$ python3 -q
>>> import numpy as np
>>> np.set_printoptions(suppress=True, linewidth=200)
>>> K = np.load("data.npy")
>>> K
array([[-3, -3, -3],
       [-3, -6, -6],
       [-3, -6, -9]])
>>> gram = K.T @ K
>>> np.trace(gram), (K ** 2).sum()
(np.int64(234), np.int64(234))
>>> np.allclose(gram, gram.T)
True
>>> np.diag(gram)
array([ 27,  81, 126])
>>> (K @ K.T).shape
(3, 3)
>>> np.linalg.matrix_rank(gram)
np.int64(3)
>>> np.round(np.linalg.eigvalsh(gram)[::-1], 3)
array([229.424,   3.722,   0.854])
>>> np.linalg.matrix_power(K, 4)
array([[ 5670, 10206, 12717],
       [10206, 18387, 22923],
       [12717, 22923, 28593]])
>>> (K - K.T) / 2
array([[0., 0., 0.],
       [0., 0., 0.],
       [0., 0., 0.]])
>>> K.inv()
Traceback (most recent call last):
  File "<python-input-13>", line 1, in <module>
    K.inv()
    ^^^^^
AttributeError: 'numpy.ndarray' object has no attribute 'inv'
>>> np.allclose(K @ K.T, K.T @ K)
True
>>> A = np.load("mat.npy")
>>> A
array([[-0.013, -0.668,  0.038, -0.046],
       [ 1.118, -1.121, -4.14 , -0.686],
       [-0.811,  1.328,  1.713,  0.35 ]])
>>> r0 = np.array([-2, 1, -2])
>>> np.round(np.correlate(A[1], A[0], "full"), 3)
array([-0.051,  0.094, -0.599,  0.609,  2.754,  0.512,  0.009])
>>> np.round(np.polyval(r0, A[1]), 3)
array([ -3.382,  -5.634, -40.419,  -3.627])
>>> arr = np.array([[1, 5, 0], [-5, -3, 0], [0, 0, -1]])
>>> arr
array([[ 1,  5,  0],
       [-5, -3,  0],
       [ 0,  0, -1]])
>>> # splits into 2 blocks
>>> (arr != 0).astype(int)
array([[1, 1, 0],
       [1, 1, 0],
       [0, 0, 1]])
